% python3 -q
>>> import numpy as np
>>> np.set_printoptions(precision=2, suppress=True, linewidth=160, legacy="1.25")
>>> W0 = np.diag(np.array([2, 2, -2, -5, 4, 1, 4])) + 4 * np.eye(7, k=1) + 4 * np.eye(7, k=-1)
>>> W0
array([[ 2.,  4.,  0.,  0.,  0.,  0.,  0.],
       [ 4.,  2.,  4.,  0.,  0.,  0.,  0.],
       [ 0.,  4., -2.,  4.,  0.,  0.,  0.],
       [ 0.,  0.,  4., -5.,  4.,  0.,  0.],
       [ 0.,  0.,  0.,  4.,  4.,  4.,  0.],
       [ 0.,  0.,  0.,  0.,  4.,  1.,  4.],
       [ 0.,  0.,  0.,  0.,  0.,  4.,  4.]])
>>> # symmetric, so the eigenvalues are real
>>> np.all(np.linalg.eigvalsh(W0) > 0)
False
>>> m1 = np.array([[0.6, 0.4, 0.7],
...     [-0.1, -0.5, -0.6],
...     [1.2, -1.1, 0.5],
...     [-0.6, 1.3, -1.6],
...     [0.2, -0.6, 0.0],
...     [-0.2, -2.1, 1.6],
...     [2.3, 0.9, 0.5],
...     [1.3, 0.3, 0.1],
...     [2.6, 1.3, -0.1],
...     [0.7, -0.9, 0.8]])
>>> rng = np.random.default_rng(8303)
>>> m1[:, 2] = 5 * m1[:, 1] + 0.05 * rng.normal(size=10)
>>> m1
array([[  0.6 ,   0.4 ,   1.91],
       [ -0.1 ,  -0.5 ,  -2.46],
       [  1.2 ,  -1.1 ,  -5.56],
       [ -0.6 ,   1.3 ,   6.47],
       [  0.2 ,  -0.6 ,  -3.1 ],
       [ -0.2 ,  -2.1 , -10.48],
       [  2.3 ,   0.9 ,   4.5 ],
       [  1.3 ,   0.3 ,   1.44],
       [  2.6 ,   1.3 ,   6.45],
       [  0.7 ,  -0.9 ,  -4.5 ]])
>>> # column 2 dominates
>>> np.argsort(-np.linalg.norm(m1, axis=0).round(6), kind="stable")[:3]
array([2, 0, 1])
>>> np.linalg.cond(m1) > 100
True
>>> D = np.linalg.norm(m1[:, None] - m1[None], axis=-1)
>>> (D + 1e9 * np.eye(10)).round(6).argmin(axis=1)
array([7, 4, 9, 8, 1, 2, 8, 0, 6, 2])
>>> D[:5, :5]
array([[ 0.  ,  4.52,  7.64,  4.8 ,  5.12],
       [ 4.52,  0.  ,  3.41,  9.12,  0.71],
       [ 7.64,  3.41,  0.  , 12.39,  2.7 ],
       [ 4.8 ,  9.12, 12.39,  0.  ,  9.78],
       [ 5.12,  0.71,  2.7 ,  9.78,  0.  ]])
>>> np.linalg.norm(m1, axis=1)
array([ 2.04,  2.51,  5.79,  6.62,  3.16, 10.69,  5.13,  1.96,  7.07,  4.64])
>>> D.shape
(10, 10)
>>> M = np.load("case6.npy")
>>> M
array([[-0.89,  0.45,  0.06],
       [-0.06,  0.01, -1.  ],
       [-0.45, -0.89,  0.02]])
>>> Uu, sv, Vh = np.linalg.svd(M, full_matrices=False)
>>> np.cumsum(sv ** 2) / np.sum(sv ** 2)
array([0.33, 0.67, 1.  ])
>>> Uu.shape, sv.shape, Vh.shape
((3, 3), (3,), (3, 3))
>>> np.round(Uu.T @ M @ Vh.T, 2) + 0
array([[1., 0., 0.],
       [0., 1., 0.],
       [0., 0., 1.]])
>>> sv
array([1., 1., 1.])
>>> def softmax(z):
...     e = np.exp(z - z.max(axis=-1, keepdims=True))
...     return e / e.sum(axis=-1, keepdims=True)
... 
>>> softmax(W0).sum(axis=1)
array([1., 1., 1., 1., 1., 1., 1.])
>>> np.round(softmax(10 * W0[5]), 2) + 0
array([0. , 0. , 0. , 0. , 0.5, 0. , 0.5])
>>> softmax(W0[5])
array([0.01, 0.01, 0.01, 0.01, 0.47, 0.02, 0.47])
>>> softmax(W0[5] + -3)
array([0.01, 0.01, 0.01, 0.01, 0.47, 0.02, 0.47])
>>> att = W0 @ W0.T / np.sqrt(7)
>>> np.round(softmax(att)[5] @ W0, 2) + 0
array([0.  , 0.  , 0.01, 0.02, 3.97, 1.04, 3.96])
>>> softmax(att).round(6).argmax(axis=1)
array([0, 1, 2, 3, 4, 5, 6])
>>> np.round(softmax(att), 2) + 0
array([[0.69, 0.15, 0.15, 0.  , 0.  , 0.  , 0.  ],
       [0.  , 1.  , 0.  , 0.  , 0.  , 0.  , 0.  ],
       [0.  , 0.  , 1.  , 0.  , 0.  , 0.  , 0.  ],
       [0.  , 0.  , 0.  , 1.  , 0.  , 0.  , 0.  ],
       [0.  , 0.  , 0.  , 0.  , 1.  , 0.  , 0.  ],
       [0.  , 0.  , 0.  , 0.  , 0.01, 0.98, 0.01],
       [0.  , 0.  , 0.  , 0.  , 0.  , 0.01, 0.99]])
